>>> import numpy as np
>>> from numpy import linalg as LA
>>> np.set_printoptions(precision=2, suppress=True, linewidth=120, sign=" ")
>>> def rnd(a):
...     return np.round(a, 2) + 0
... 
>>> W0 = np.load("sample5.npy")
>>> W0
array([[ 3,  0,  1, -2],
       [ 2,  1,  2,  0],
       [ 1, -1,  0,  0],
       [ 0,  0,  0,  0],
       [ 0,  0,  1,  2],
       [ 0,  1,  1,  4],
       [ 0,  0,  0,  0],
       [ 0,  0,  1,  2],
       [ 0,  0,  0,  0],
       [ 0,  1,  0,  2],
       [ 0,  1,  0,  2],
       [ 2,  1,  2,  0],
       [ 0,  0,  0,  0],
       [ 0,  0,  0,  0],
       [ 2,  1,  3,  2],
       [ 1, -1, -1, -2],
       [ 0,  0,  0,  0],
       [ 1, -1,  0,  0],
       [ 1,  0,  0,  2]])
>>> Y = np.c_[W0[:, :3] @ np.array([[1, 5, 5], [-6, -2, 6], [3, -9, -3]]), np.array([5, 0, 2, 3, 0, 1, 2, 1, 4, 0, 0, 5, 5, 5, 1, 5, 4, 4, 0])]
>>> Y
array([[  6,   6,  12,   5],
       [  2, -10,  10,   0],
       [  7,   7,  -1,   2],
       [  0,   0,   0,   3],
       [  3,  -9,  -3,   0],
       [ -3, -11,   3,   1],
       [  0,   0,   0,   2],
       [  3,  -9,  -3,   1],
       [  0,   0,   0,   4],
       [ -6,  -2,   6,   0],
       [ -6,  -2,   6,   0],
       [  2, -10,  10,   5],
       [  0,   0,   0,   5],
       [  0,   0,   0,   5],
       [  5, -19,   7,   1],
       [  4,  16,   2,   5],
       [  0,   0,   0,   4],
       [  7,   7,  -1,   4],
       [  1,   5,   5,   0]])
>>> rnd(LA.norm(Y - W0 @ LA.lstsq(W0, Y)[0], axis=0))
array([  0.  ,   0.  ,   0.  ,  11.17])
>>> F = np.load("case9.npy")
>>> F
array([[-2.,  1.,  1.,  1.,  1.,  1.],
       [ 1., -2.,  1.,  1.,  1.,  1.],
       [ 1.,  1., -2.,  1.,  1.,  1.],
       [ 1.,  1.,  1., -2.,  1.,  1.],
       [ 1.,  1.,  1.,  1., -2.,  1.],
       [ 1.,  1.,  1.,  1.,  1., -2.]])
>>> evals, vecs = LA.eigh(F)
>>> np.abs(vecs[:, -1]).round(6).argmax()
np.int64(0)
>>> rnd(vecs.T @ vecs)
array([[ 1.,  0.,  0.,  0.,  0.,  0.],
       [ 0.,  1.,  0.,  0.,  0.,  0.],
       [ 0.,  0.,  1.,  0.,  0.,  0.],
       [ 0.,  0.,  0.,  1.,  0.,  0.],
       [ 0.,  0.,  0.,  0.,  1.,  0.],
       [ 0.,  0.,  0.,  0.,  0.,  1.]])
>>> rnd(LA.svd(F, compute_uv=False))
array([ 3.,  3.,  3.,  3.,  3.,  3.])
>>> Y = LA.inv(F)
>>> np.allclose(Y, F.T)
False
>>> rnd(Y)
array([[-0.22,  0.11,  0.11,  0.11,  0.11,  0.11],
       [ 0.11, -0.22,  0.11,  0.11,  0.11,  0.11],
       [ 0.11,  0.11, -0.22,  0.11,  0.11,  0.11],
       [ 0.11,  0.11,  0.11, -0.22,  0.11,  0.11],
       [ 0.11,  0.11,  0.11,  0.11, -0.22,  0.11],
       [ 0.11,  0.11,  0.11,  0.11,  0.11, -0.22]])
>>> rnd(LA.slogdet(F)[0])
np.float64(-1.0)
>>> print(rnd(LA.cond(F)))
1.0
>>> rnd(F @ Y)
array([[ 1.,  0.,  0.,  0.,  0.,  0.],
       [ 0.,  1.,  0.,  0.,  0.,  0.],
       [ 0.,  0.,  1.,  0.,  0.,  0.],
       [ 0.,  0.,  0.,  1.,  0.,  0.],
       [ 0.,  0.,  0.,  0.,  1.,  0.],
       [ 0.,  0.,  0.,  0.,  0.,  1.]])
>>> rnd(LA.inv(Y))
array([[-2.,  1.,  1.,  1.,  1.,  1.],
       [ 1., -2.,  1.,  1.,  1.,  1.],
       [ 1.,  1., -2.,  1.,  1.,  1.],
       [ 1.,  1.,  1., -2.,  1.,  1.],
       [ 1.,  1.,  1.,  1., -2.,  1.],
       [ 1.,  1.,  1.,  1.,  1., -2.]])
>>> rnd(LA.det(F) * Y)
array([[162., -81., -81., -81., -81., -81.],
       [-81., 162., -81., -81., -81., -81.],
       [-81., -81., 162., -81., -81., -81.],
       [-81., -81., -81., 162., -81., -81.],
       [-81., -81., -81., -81., 162., -81.],
       [-81., -81., -81., -81., -81., 162.]])
>>> (np.abs(Y) > 1e-9).astype(int)
array([[ 1,  1,  1,  1,  1,  1],
       [ 1,  1,  1,  1,  1,  1],
       [ 1,  1,  1,  1,  1,  1],
       [ 1,  1,  1,  1,  1,  1],
       [ 1,  1,  1,  1,  1,  1],
       [ 1,  1,  1,  1,  1,  1]])
>>> evals, vecs = LA.eigh(Y)
>>> print(rnd(LA.eigvalsh(Y + -1 * np.eye(6))))
[-1.33 -1.33 -1.33 -1.33 -1.33 -0.67]
>>> rnd(vecs @ np.diag(evals) @ vecs.T)
array([[-0.22,  0.11,  0.11,  0.11,  0.11,  0.11],
       [ 0.11, -0.22,  0.11,  0.11,  0.11,  0.11],
       [ 0.11,  0.11, -0.22,  0.11,  0.11,  0.11],
       [ 0.11,  0.11,  0.11, -0.22,  0.11,  0.11],
       [ 0.11,  0.11,  0.11,  0.11, -0.22,  0.11],
       [ 0.11,  0.11,  0.11,  0.11,  0.11, -0.22]])
>>> rnd(evals)
array([-0.33, -0.33, -0.33, -0.33, -0.33,  0.33])
>>> print(np.abs(vecs[:, -1]).round(6).argmax())
0
>>> print(rnd(evals.sum()), rnd(np.trace(Y)))
-1.33 -1.33
>>> np.unique(evals.round(6) + 0, return_counts=True)[1]
array([ 5,  1])
>>> T = np.stack([F, 4 * F, F[::-1]])
>>> (T @ F.T).shape
(3, 6, 6)
>>> print(T.shape)
(3, 6, 6)
>>> T.sum(axis=0)
array([[-9.,  6.,  6.,  6.,  6.,  3.],
       [ 6., -9.,  6.,  6.,  3.,  6.],
       [ 6.,  6., -9.,  3.,  6.,  6.],
       [ 6.,  6.,  3., -9.,  6.,  6.],
       [ 6.,  3.,  6.,  6., -9.,  6.],
       [ 3.,  6.,  6.,  6.,  6., -9.]])
>>> E = np.load("arr.npy")
>>> print(E)
[[-4 -4 -1]
 [-4 -2  5]
 [-1  5  4]]
>>> # symmetric
>>> vec = np.array([-1, -1, 2])
>>> E @ (2 * vec)
array([ 12,  32,   8])
>>> E @ np.eye(3)[2]
array([-1.,  5.,  4.])
>>> (E * vec).sum(axis=1)
array([  6,  16,   4])
>>> f = np.array([-3, -2, 1])
>>> Y = E + np.outer(f, np.eye(3)[1])
>>> print(LA.matrix_rank(LA.inv(Y) - LA.inv(E), tol=1e-8))
1
>>> X = np.loadtxt("data.csv", delimiter=",")
>>> print(rnd(X))
[[-1.42  4.73  0.76]
 [ 1.56  4.1   2.4 ]
 [ 4.17  0.35  2.73]
 [ 3.96 -2.63  1.56]
 [ 4.09 -2.28  1.76]
 [ 4.14 -2.11  1.85]
 [-2.22 -3.62 -2.64]
 [-1.71  4.67  0.55]
 [-2.09  4.53  0.27]
 [-0.96  4.79  1.06]
 [-1.72  4.66  0.54]
 [ 3.68  1.74  2.9 ]]
>>> # null space of dimension 1
>>> left, s, VT = LA.svd(X)
>>> vecs = VT[:(s > 1e-8).sum()]
>>> rng = np.random.default_rng(4126)
>>> vec = X[7] + -3 * X[3] + rng.integers(2) * np.eye(3)[1]
>>> rnd(vec)
array([-13.58,  12.55,  -4.13])
>>> rnd(vecs.T @ vecs)
array([[ 0.74, -0.14,  0.41],
       [-0.14,  0.92,  0.23],
       [ 0.41,  0.23,  0.34]])
>>> left, s, VT = LA.svd(X)
>>> rnd(s)
array([ 13.49,  10.86,   0.  ])
>>> np.argmax(s[:-1] / (s[1:] + 1e-6)) + 1
np.int64(2)
>>> Y = left[:, :2] @ np.diag(s[:2]) @ VT[:2]
>>> rnd(LA.norm(X - Y) / LA.norm(X))
np.float64(0.0)
>>> print(rnd(LA.norm(X - Y, 2)), rnd(s[2]))
0.0 0.0
>>> print(LA.matrix_rank(X, rtol=0.05))
2
>>> LA.matrix_rank(Y)
np.int64(2)
>>> basis = X[[8, 0]].astype(float)
>>> for _ in range(3):
...     lab = LA.norm(X[:, None] - basis, axis=-1).argmin(axis=1)
...     basis = np.array([X[lab == j].mean(axis=0) for j in range(2)])
... 
>>> print(lab)
[ 1  1  1  1  1  1  0  1  0  1  1  1]
>>> rnd(basis[1] - basis[0])
array([ 3.73,  1.34,  2.8 ])
>>> np.abs(basis[1] - basis[0]).argmax()
np.int64(0)
>>> m1 = np.loadtxt("block17.csv", delimiter=",")
>>> rnd(m1)
array([[ 0.09,  0.02,  0.05,  0.27],
       [ 0.02,  0.  ,  0.01,  0.05],
       [ 0.05,  0.01,  0.03,  0.16],
       [ 0.27,  0.05,  0.16,  0.88]])
>>> left, s, VT = LA.svd(m1)
>>> rnd(s)
array([ 1.,  0.,  0.,  0.])
>>> np.argmax(s[:-1] / (s[1:] + 1e-6)) + 1
np.int64(1)
>>> Y = left[:, :1] @ np.diag(s[:1]) @ VT[:1]
>>> rnd(LA.norm(m1 - Y) / LA.norm(m1))
np.float64(0.0)
>>> rnd(LA.norm(m1 - Y, 2)), rnd(s[1])
(np.float64(0.0), np.float64(0.0))
>>> LA.matrix_rank(Y)
np.int64(1)
>>> print(LA.cond(m1) > 100)
True
>>> np.argsort(-LA.norm(m1, axis=0).round(6), kind="stable")[:3]
array([ 3,  0,  2])
>>> rnd(LA.norm(m1, 2) / LA.norm(m1))
np.float64(1.0)
>>> evals, vecs = LA.eigh(m1)
>>> vec = np.array([2, 2, 0, 1])
>>> rnd(vecs * np.abs(evals) @ vecs.T)
array([[ 0.09,  0.02,  0.05,  0.27],
       [ 0.02,  0.  ,  0.01,  0.05],
       [ 0.05,  0.01,  0.03,  0.16],
       [ 0.27,  0.05,  0.16,  0.88]])
>>> (np.sign(vecs[:, -1].round(6)) == np.sign(vecs[0, -1].round(6))).astype(int)
array([ 1,  1,  1,  1])
>>> rnd(vec @ m1 @ vec)
np.float64(2.69)
>>> rnd(LA.eigvalsh(m1[1:, 1:]))
array([ 0.  ,  0.  ,  0.91])
>>> left, s, VT = LA.svd(m1)
>>> vecs = VT[:(s > 1e-8).sum()]
>>> vec = m1[0] + 5 * m1[1] + rng.integers(2) * np.eye(4)[2]
>>> print(rnd(vec))
[ 0.17  0.03  1.1   0.55]
>>> LA.matrix_rank(np.vstack([m1, vec]))
np.int64(2)
>>> rnd(vecs.T @ vecs)
array([[ 0.09,  0.02,  0.05,  0.27],
       [ 0.02,  0.  ,  0.01,  0.05],
       [ 0.05,  0.01,  0.03,  0.16],
       [ 0.27,  0.05,  0.16,  0.88]])
>>> np.allclose(vecs.T @ vecs @ vec, vec)
False
>>> Y = np.array([[4, 1, 3, 0, 1],
...     [3, 3, 3, 2, 5],
...     [1, 0, 0, 3, 1],
...     [2, 4, 3, 5, 1],
...     [5, 3, 1, 1, 5]])
>>> Y[-1] = Y[0]
>>> arr = Y + 0.02 * np.eye(5)
>>> arr
array([[ 4.02,  1.  ,  3.  ,  0.  ,  1.  ],
       [ 3.  ,  3.02,  3.  ,  2.  ,  5.  ],
       [ 1.  ,  0.  ,  0.02,  3.  ,  1.  ],
       [ 2.  ,  4.  ,  3.  ,  5.02,  1.  ],
       [ 4.  ,  1.  ,  3.  ,  0.  ,  1.02]])
>>> rnd(LA.norm(arr, 2) / LA.norm(arr))
np.float64(0.88)
>>> LA.matrix_rank(arr, rtol=0.1)
np.int64(4)
>>> f = np.array([1, -3, 9, -6, 7]) + 0.5
>>> J = np.outer(f, f) / (f @ f)
>>> rnd(J)
array([[ 0.01, -0.02,  0.08, -0.04,  0.06],
       [-0.02,  0.03, -0.13,  0.07, -0.1 ],
       [ 0.08, -0.13,  0.49, -0.28,  0.38],
       [-0.04,  0.07, -0.28,  0.16, -0.22],
       [ 0.06, -0.1 ,  0.38, -0.22,  0.3 ]])
>>> vec = np.array([3, -2, -3, -3, -3])
>>> rnd(J @ vec)
array([-0.2 ,  0.34, -1.28,  0.74, -1.01])
>>> data = np.array([[-0.2, 0.7, 0.2, -0.3, -0.9, 0.0],
...     [0.3, 2.2, -0.8, -0.3, -0.3, -0.3],
...     [0.0, 0.7, 0.4, 0.5, -0.1, 0.0],
...     [-0.5, 0.0, -0.6, 0.8, -0.6, 0.2],
...     [0.5, -1.9, -0.7, -0.7, -0.2, -0.4]])
>>> print(data)
[[-0.2  0.7  0.2 -0.3 -0.9  0. ]
 [ 0.3  2.2 -0.8 -0.3 -0.3 -0.3]
 [ 0.   0.7  0.4  0.5 -0.1  0. ]
 [-0.5  0.  -0.6  0.8 -0.6  0.2]
 [ 0.5 -1.9 -0.7 -0.7 -0.2 -0.4]]
>>> f, v = data[3], data[1]
>>> rnd(f @ f)
np.float64(1.65)
>>> rnd(f @ v)
np.float64(0.21)
>>> pr = (f @ v) / (f @ f) * f
>>> rnd(LA.norm(f + v) ** 2 + LA.norm(f - v) ** 2)
np.float64(14.98)
>>> print(rnd(np.outer(f, v)))
[[-0.15 -1.1   0.4   0.15  0.15  0.15]
 [ 0.    0.    0.    0.    0.    0.  ]
 [-0.18 -1.32  0.48  0.18  0.18  0.18]
 [ 0.24  1.76 -0.64 -0.24 -0.24 -0.24]
 [-0.18 -1.32  0.48  0.18  0.18  0.18]
 [ 0.06  0.44 -0.16 -0.06 -0.06 -0.06]]
>>> rnd(v - pr)
array([ 0.36,  2.2 , -0.72, -0.4 , -0.22, -0.33])
>>> LA.matrix_rank(np.outer(f, v))
np.int64(1)
>>> rnd((v - pr) @ f)
np.float64(0.0)
>>> rnd(pr)
array([-0.06,  0.  , -0.08,  0.1 , -0.08,  0.03])
